>>> import numpy as np
>>> import numpy.linalg as la
>>> np.set_printoptions(precision=1, suppress=True, linewidth=120, sign=" ")
>>> def rnd(a):
...     return np.round(a, 1) + 0
... 
>>> mat = np.minimum.outer(np.arange(1, 9), np.arange(1, 9)) * 3
>>> mat
array([[  3,   3,   3,   3,   3,   3,   3,   3],
       [  3,   6,   6,   6,   6,   6,   6,   6],
       [  3,   6,   9,   9,   9,   9,   9,   9],
       [  3,   6,   9,  12,  12,  12,  12,  12],
       [  3,   6,   9,  12,  15,  15,  15,  15],
       [  3,   6,   9,  12,  15,  18,  18,  18],
       [  3,   6,   9,  12,  15,  18,  21,  21],
       [  3,   6,   9,  12,  15,  18,  21,  24]])
>>> # symmetric
>>> print(np.allclose(mat, mat.T))
True
>>> print(rnd(la.det(mat)))
6561.0
>>> rnd(np.abs(la.eigvals(mat)).max())
np.float64(88.1)
>>> print(np.trace(mat))
108
>>> x0 = np.ones(8)
>>> for _ in range(4):
...     x0 = mat @ x0
...     x0 /= la.norm(x0)
...     print(round(x0 @ mat @ x0, 1))
... 
88.0
88.1
88.1
88.1
>>> rnd(la.eigvalsh(mat)[-1])
np.float64(88.1)
>>> print(rnd(x0))
[ 0.1  0.2  0.3  0.3  0.4  0.4  0.5  0.5]
>>> blk = np.stack([mat, 3 * mat, mat[::-1]])
>>> print(np.einsum("bij,cij->bc", blk, blk))
[[  7884  23652   5580]
 [ 23652  70956  16740]
 [  5580  16740   7884]]
>>> la.matrix_rank(blk.reshape(3, -1))
np.int64(2)
>>> blk.sum(axis=0)
array([[ 15,  18,  21,  24,  27,  30,  33,  36],
       [ 15,  30,  33,  36,  39,  42,  45,  45],
       [ 15,  30,  45,  48,  51,  54,  54,  54],
       [ 15,  30,  45,  60,  63,  63,  63,  63],
       [ 15,  30,  45,  60,  72,  72,  72,  72],
       [ 15,  30,  45,  57,  69,  81,  81,  81],
       [ 15,  30,  42,  54,  66,  78,  90,  90],
       [ 15,  27,  39,  51,  63,  75,  87,  99]])
>>> W = np.array([[2, 2], [0, 2], [0, -4], [1, -5], [5, 1], [3, 3], [0, 4], [1, -2]])
>>> b = np.array([0, 0])
>>> hid = np.maximum(mat @ W + b, 0)
>>> print(rnd((hid > 0).mean(axis=0)))
[ 1.   0.6]
>>> print(la.matrix_rank(hid))
2
>>> W2 = np.array([[1, 2, 0], [-1, 2, 0]])
>>> (hid @ W2).round(6).argmax(axis=1)
array([ 1,  1,  1,  1,  1,  1,  1,  1])
>>> hid @ W2
array([[  33,   78,    0],
       [  66,  132,    0],
       [  96,  192,    0],
       [ 126,  252,    0],
       [ 141,  330,    0],
       [ 138,  384,    0],
       [ 135,  402,    0],
       [ 144,  396,    0]])
>>> x0 = np.array([0, 3, -3, 0, 0, -2, 3, 2])
>>> h1 = np.maximum(mat @ x0, 0)
>>> print(rnd(np.tanh(mat @ x0)))
[ 1.  1.  1.  1.  1.  1.  1.  1.]
>>> K = np.load("m.npy")
>>> print(K)
[[ 3  3  2  0  1  1  0  0  0  2  1  3  1]
 [ 0  2  1  1  3  0  3  3  2  3  0  1  1]
 [ 0  0  2  1  3  0  0  1  1  1  1  3  1]
 [ 0  0  0  0  3  2  1  3  2  1  3  1  0]
 [ 0  0  0  0  3  1  3  0  2  2  3  1  2]
 [ 0  0  0  0  0  3  2  2  3  3  3  3  1]
 [ 0  0  0  0  0  0  3  1  0  2  2  1  1]
 [ 0  0  0  0  0  0  0  1  3  2  1  2  3]
 [ 0  0  0  0  0  0  0  0  0  0  3  1  1]
 [ 0  0  0  0  0  0  0  0  0  2  0  2  1]
 [ 0  0  0  0  0  0  0  0  0  0  2  0  1]
 [ 0  0  0  0  0  0  0  0  0  0  0  3  0]
 [ 0  0  0  0  0  0  0  0  0  0  0  0  3]]
>>> th = np.radians(36)
>>> r_ = np.eye(13)
>>> r_[3, 3] = r_[7, 7] = np.cos(th)
>>> r_[3, 7], r_[7, 3] = -np.sin(th), np.sin(th)
>>> A2 = K @ r_.T
>>> rnd(la.svd(K, compute_uv=False)), rnd(la.svd(A2, compute_uv=False))
(array([ 14.3,   5.9,   5.4,   4.4,   4. ,   3.9,   3.1,   2.2,   1.5,   1.2,   1.1,   0.7,   0. ]), array([ 14.3,   5.9,   5.4,   4.4,   4. ,   3.9,   3.1,   2.2,   1.5,   1.2,   1.1,   0.7,   0. ]))
>>> print(np.allclose(K @ K.T, A2 @ A2.T))
True
>>> print(rnd(np.abs(A2 - K).max(axis=0)))
[ 0.   0.   0.   2.   0.   0.   0.   0.6  0.   0.   0.   0.   0. ]
>>> W2 = np.sign(np.array([[2, 3, 0, -2], [3, 2, 5, -4], [5, 0, 0, -5], [0, 5, -5, -4]]))
>>> A2 = (np.tril(W2, -1) + np.eye(4)) @ (np.triu(W2, 1) + np.eye(4))
>>> vals = np.array([4, 2, 1, 4])
>>> feats = np.rint(A2 * vals @ la.inv(A2)) + 0
>>> print(feats)
[[ 4. -2.  2.  0.]
 [ 3.  3. -2. -3.]
 [ 3.  1.  0. -3.]
 [ 0. -2.  2.  4.]]
>>> A2 = mat[0, 0] * mat[1:] - np.outer(mat[1:, 0], mat[0])
>>> A2
array([[  0,   9,   9,   9,   9,   9,   9,   9],
       [  0,   9,  18,  18,  18,  18,  18,  18],
       [  0,   9,  18,  27,  27,  27,  27,  27],
       [  0,   9,  18,  27,  36,  36,  36,  36],
       [  0,   9,  18,  27,  36,  45,  45,  45],
       [  0,   9,  18,  27,  36,  45,  54,  54],
       [  0,   9,  18,  27,  36,  45,  54,  63]])
>>> mat[:, 0] / mat[0, 0]
array([ 1.,  1.,  1.,  1.,  1.,  1.,  1.,  1.])
>>> u = np.array([0, 0, 2, 0, 2, 2])
>>> E = np.array([np.roll(u, i) for i in range(6)])
>>> E
array([[ 0,  0,  2,  0,  2,  2],
       [ 2,  0,  0,  2,  0,  2],
       [ 2,  2,  0,  0,  2,  0],
       [ 0,  2,  2,  0,  0,  2],
       [ 2,  0,  2,  2,  0,  0],
       [ 0,  2,  0,  2,  2,  0]])
>>> A2 = la.inv(E)
>>> rnd(E @ A2)
array([[ 1.,  0.,  0.,  0.,  0.,  0.],
       [ 0.,  1.,  0.,  0.,  0.,  0.],
       [ 0.,  0.,  1.,  0.,  0.,  0.],
       [ 0.,  0.,  0.,  1.,  0.,  0.],
       [ 0.,  0.,  0.,  0.,  1.,  0.],
       [ 0.,  0.,  0.,  0.,  0.,  1.]])
>>> W2 = np.array([[2, 2, 1, 1, 0, 1, 1, 1, 0, 0, 0, 0],
...     [2, 0, 1, 0, 2, 2, 0, 0, 0, 0, 1, 2],
...     [0, 2, 1, 0, 0, 2, 0, 2, 1, 2, 2, 0],
...     [0, 2, 1, 2, 0, 1, 2, 2, 1, 0, 1, 1],
...     [1, 2, 2, 2, 0, 0, 1, 1, 1, 2, 2, 1],
...     [1, 2, 2, 2, 2, 1, 1, 2, 1, 1, 2, 0],
...     [1, 2, 0, 0, 2, 0, 1, 2, 2, 2, 1, 0],
...     [0, 1, 2, 0, 2, 0, 1, 0, 1, 2, 0, 0],
...     [0, 2, 0, 2, 2, 2, 2, 1, 0, 1, 0, 2],
...     [1, 0, 2, 2, 1, 2, 2, 2, 2, 0, 1, 2],
...     [0, 2, 2, 1, 0, 0, 2, 1, 2, 2, 0, 1],
...     [0, 0, 1, 1, 0, 2, 1, 1, 0, 2, 1, 0]])
>>> rng = np.random.default_rng(1893)
>>> arr = (rng.random((40, 12)) < 0.25) @ W2
>>> arr
array([[  1,   2,   2,   2,   0,   0,   1,   1,   1,   2,   2,   1],
       [  0,   4,   1,   2,   2,   4,   2,   3,   1,   3,   2,   2],
       [  2,   6,   2,   3,   2,   5,   3,   4,   1,   3,   2,   2],
       [  1,   4,   3,   2,   0,   2,   1,   3,   2,   4,   4,   1],
       [  4,   6,   3,   3,   4,   2,   3,   5,   3,   3,   3,   0],
       [  2,   4,   3,   2,   0,   1,   3,   2,   2,   2,   0,   1],
       [  3,   2,   3,   3,   1,   3,   3,   3,   2,   0,   1,   2],
       [  0,   4,   2,   3,   2,   6,   3,   4,   1,   5,   3,   2],
       [  5,   6,   8,   5,   3,   9,   6,   7,   5,   6,   5,   5],
       [  1,   6,   5,   5,   2,   2,   5,   5,   4,   3,   3,   2],
       [  3,   2,   3,   2,   2,   2,   1,   1,   1,   2,   3,   3],
       [  4,   6,   5,   3,   4,   2,   4,   4,   5,   6,   4,   4],
       [  5,   6,   5,   5,   4,   5,   4,   5,   2,   1,   4,   3],
       [  0,   3,   3,   0,   2,   2,   1,   2,   2,   4,   2,   0],
       [  2,   9,   7,   5,   6,   6,   6,   9,   6,   9,   7,   1],
       [  1,   4,   4,   3,   0,   4,   2,   4,   2,   6,   5,   1],
       [  6,  10,   8,   5,   6,   8,   6,   9,   6,   9,   7,   3],
       [  4,   4,   3,   3,   3,   3,   4,   5,   4,   2,   2,   2],
       [  4,   6,   3,   5,   4,   6,   5,   4,   1,   1,   2,   5],
       [  5,   6,   5,   3,   2,   5,   2,   4,   2,   4,   5,   3],
       [  3,   5,   7,   5,   4,   5,   5,   4,   3,   6,   5,   4],
       [  3,   8,   5,   6,   4,   2,   5,   7,   5,   5,   6,   2],
       [  1,   4,   3,   2,   2,   3,   1,   4,   2,   3,   4,   0],
       [  1,   3,   4,   2,   2,   0,   2,   1,   2,   4,   2,   1],
       [  1,   4,   2,   1,   2,   0,   3,   3,   4,   4,   1,   1],
       [  3,   8,   5,   6,   4,   7,   5,   6,   3,   5,   6,   6],
       [  2,   4,   4,   3,   0,   3,   4,   3,   2,   4,   1,   1],
       [  2,   4,   4,   6,   5,   5,   5,   5,   3,   2,   3,   4],
       [  7,   9,  10,   9,   9,   8,   8,   7,   5,   6,   6,   7],
       [  3,   4,   3,   3,   2,   2,   2,   3,   1,   1,   2,   0],
       [  1,   3,   5,   2,   3,   4,   3,   4,   4,   4,   3,   2],
       [  1,   5,   4,   4,   4,   2,   4,   2,   2,   5,   2,   3],
       [  0,   6,   2,   4,   2,   5,   4,   5,   2,   3,   3,   3],
       [  3,   2,   2,   1,   4,   4,   2,   3,   2,   4,   3,   2],
       [  3,   5,   5,   3,   6,   5,   5,   5,   4,   6,   4,   3],
       [  2,   4,   3,   2,   0,   1,   3,   2,   2,   2,   0,   1],
       [  0,   2,   1,   2,   0,   1,   2,   2,   1,   0,   1,   1],
       [  2,   8,   4,   4,   2,   5,   5,   5,   3,   5,   2,   3],
       [  2,   8,   7,   5,   2,   3,   4,   6,   5,   7,   6,   2],
       [  1,   2,   0,   0,   2,   0,   1,   2,   2,   2,   1,   0]])
>>> # rows 5 and 35 are equal
>>> W2 = arr[[37, 27]].astype(float)
>>> for _ in range(3):
...     idx = la.norm(arr[:, None] - W2, axis=-1).argmin(axis=1)
...     W2 = np.array([arr[idx == j].mean(axis=0) for j in range(2)])
... 
>>> idx
array([ 1,  1,  1,  1,  0,  1,  1,  1,  0,  0,  1,  0,  0,  1,  0,  0,  0,  1,  0,  0,  0,  0,  1,  1,  1,  0,  1,  0,
        0,  1,  0,  0,  0,  1,  0,  1,  1,  0,  0,  1])
>>> np.abs(W2[1] - W2[0]).argmax()
np.int64(1)
